>>> import numpy as np
>>> import numpy.linalg as la
>>> np.set_printoptions(precision=4, suppress=True, linewidth=140)
>>> tidy = lambda a: np.round(a, 4) + 0
>>> mat = np.array([[1.0, 4.0, 0.0, 0.0, 0.0, 0.0, 0.0, 0.0],
...     [4.0, 1.0, 4.0, 0.0, 0.0, 0.0, 0.0, 0.0],
...     [0.0, 4.0, 3.0, 4.0, 0.0, 0.0, 0.0, 0.0],
...     [0.0, 0.0, 4.0, 3.0, 4.0, 0.0, 0.0, 0.0],
...     [0.0, 0.0, 0.0, 4.0, -3.0, 4.0, 0.0, 0.0],
...     [0.0, 0.0, 0.0, 0.0, 4.0, -2.0, 4.0, 0.0],
...     [0.0, 0.0, 0.0, 0.0, 0.0, 4.0, -3.0, 4.0],
...     [0.0, 0.0, 0.0, 0.0, 0.0, 0.0, 4.0, 1.0]])
>>> # symmetric, so the eigenvalues are real
>>> w, vecs = la.eigh(mat)
>>> tidy(la.svd(mat, compute_uv=False))
array([9.1073, 9.0771, 5.6681, 5.4581, 4.329 , 4.2733, 1.5899, 0.4658])
>>> tidy(w)
array([-9.0771, -5.6681, -4.2733, -0.4658,  1.5899,  4.329 ,  5.4581,  9.1073])
>>> np.abs(vecs[:, -1]).round(6).argmax()
np.int64(2)
>>> tidy(la.eigvalsh(mat @ mat))
array([ 0.217 ,  2.5278, 18.2607, 18.7402, 29.7903, 32.1271, 82.3939, 82.943 ])
>>> np.unique(w.round(6) + 0, return_counts=True)[1]
array([1, 1, 1, 1, 1, 1, 1, 1])
>>> tidy(la.eigvalsh(mat + 5 * np.eye(8)))
array([-4.0771, -0.6681,  0.7267,  4.5342,  6.5899,  9.329 , 10.4581, 14.1073])
>>> rng = np.random.default_rng(97)
>>> labels = rng.permutation(8)
>>> labels
array([4, 6, 3, 1, 5, 0, 7, 2])
>>> other = mat[labels][:, labels]
>>> tidy(la.det(other)), tidy(la.det(mat[labels]))
(np.float64(35038.0), np.float64(35038.0))
>>> tidy(np.sort(np.abs(la.eigvals(other))))
array([0.4658, 1.5899, 4.2733, 4.329 , 5.4581, 5.6681, 9.0771, 9.1073])
>>> np.trace(other)
np.float64(1.0)
>>> other
array([[-3.,  0.,  4.,  0.,  4.,  0.,  0.,  0.],
       [ 0., -3.,  0.,  0.,  4.,  0.,  4.,  0.],
       [ 4.,  0.,  3.,  0.,  0.,  0.,  0.,  4.],
       [ 0.,  0.,  0.,  1.,  0.,  4.,  0.,  4.],
       [ 4.,  4.,  0.,  0., -2.,  0.,  0.,  0.],
       [ 0.,  0.,  0.,  4.,  0.,  1.,  0.,  0.],
       [ 0.,  4.,  0.,  0.,  0.,  0.,  1.,  0.],
       [ 0.,  0.,  4.,  4.,  0.,  0.,  0.,  3.]])
